$ python -q
>>> import numpy as np
>>> np.set_printoptions(suppress=True, linewidth=120)
>>> F = np.load("case8.npy")
>>> F
array([[-3,  1, -6],
       [17,  5, 18],
       [-7, -3, -6],
       [25, 13, 18]])
>>> blk = np.stack([F, -2 * F, F[::-1]])
>>> np.linalg.matrix_rank(blk)
array([2, 2, 2])
>>> (blk @ F.T).shape
(3, 4, 4)
>>> blk.sum(axis=0)
array([[ 28,  12,  24],
       [-24,  -8, -24],
       [ 24,   8,  24],
       [-28, -12, -24]])
>>> np.round(np.linalg.norm(blk, axis=(1, 2)), 3)
array([43.543, 87.086, 43.543])
>>> np.linalg.matrix_rank(blk.reshape(3, -1))
np.int64(2)
>>> K = np.load("m.npy")
>>> K
array([[ -4.742,  -2.752,   6.843],
       [ -8.032,  -5.993,  -4.042],
       [ -6.199,  -4.914,   0.811],
       [ -8.564,  -3.887,  -1.419],
       [-10.416,  -5.305,  -6.867],
       [ -4.691,  -3.373,   5.894],
       [-11.255,  -4.561,  -7.027],
       [ -7.708,  -5.686,  -2.99 ],
       [  2.862,  -4.213,  17.081],
       [ -0.832,  -4.077,  11.151],
       [ -8.618,  -5.797,  -4.692],
       [ -5.19 ,  -3.035,   5.626],
       [ -4.83 ,  -5.189,   2.635],
       [ -7.537,  -4.971,  -1.513],
       [ -9.048,  -5.643,  -5.152],
       [ -4.397,  -5.119,   3.474],
       [-10.997,  -6.125,  -9.203],
       [ -2.307,  -4.069,   8.707],
       [ -6.422,  -5.116,   0.102],
       [ -7.258,  -5.37 ,  -1.714],
       [-15.663,  -6.344, -17.345]])
>>> rng = np.random.default_rng(84)
>>> Y = K + rng.integers(-2, 3, (21, 2)) @ rng.integers(-2, 3, (2, 3))
>>> Y.round(3)
array([[ -3.742,  -2.752,   3.843],
       [-14.032, -13.993,  -2.042],
       [ -7.199,  -6.914,  -0.189],
       [-10.564,  -7.887,  -3.419],
       [-11.416,  -5.305,  -3.867],
       [ -7.691,  -7.373,   6.894],
       [-12.255,  -6.561,  -8.027],
       [ -2.708,   0.314,  -5.99 ],
       [  7.862,   1.787,  14.081],
       [ -6.832, -12.077,  13.151],
       [-11.618,  -7.797,   0.308],
       [ -8.19 ,  -5.035,  10.626],
       [ -2.83 ,  -3.189,   0.635],
       [-10.537,  -6.971,   3.487],
       [-12.048,  -7.643,  -0.152],
       [ -1.397,  -3.119,  -1.526],
       [-11.997,  -6.125,  -6.203],
       [ -6.307,  -8.069,  12.707],
       [ -4.422,  -1.116,   2.102],
       [ -9.258,  -7.37 ,   0.286],
       [-20.663, -12.344, -14.345]])
>>> np.round(Y - K, 3)
array([[ 1.,  0., -3.],
       [-6., -8.,  2.],
       [-1., -2., -1.],
       [-2., -4., -2.],
       [-1.,  0.,  3.],
       [-3., -4.,  1.],
       [-1., -2., -1.],
       [ 5.,  6., -3.],
       [ 5.,  6., -3.],
       [-6., -8.,  2.],
       [-3., -2.,  5.],
       [-3., -2.,  5.],
       [ 2.,  2., -2.],
       [-3., -2.,  5.],
       [-3., -2.,  5.],
       [ 3.,  2., -5.],
       [-1.,  0.,  3.],
       [-4., -4.,  4.],
       [ 2.,  4.,  2.],
       [-2., -2.,  2.],
       [-5., -6.,  3.]])
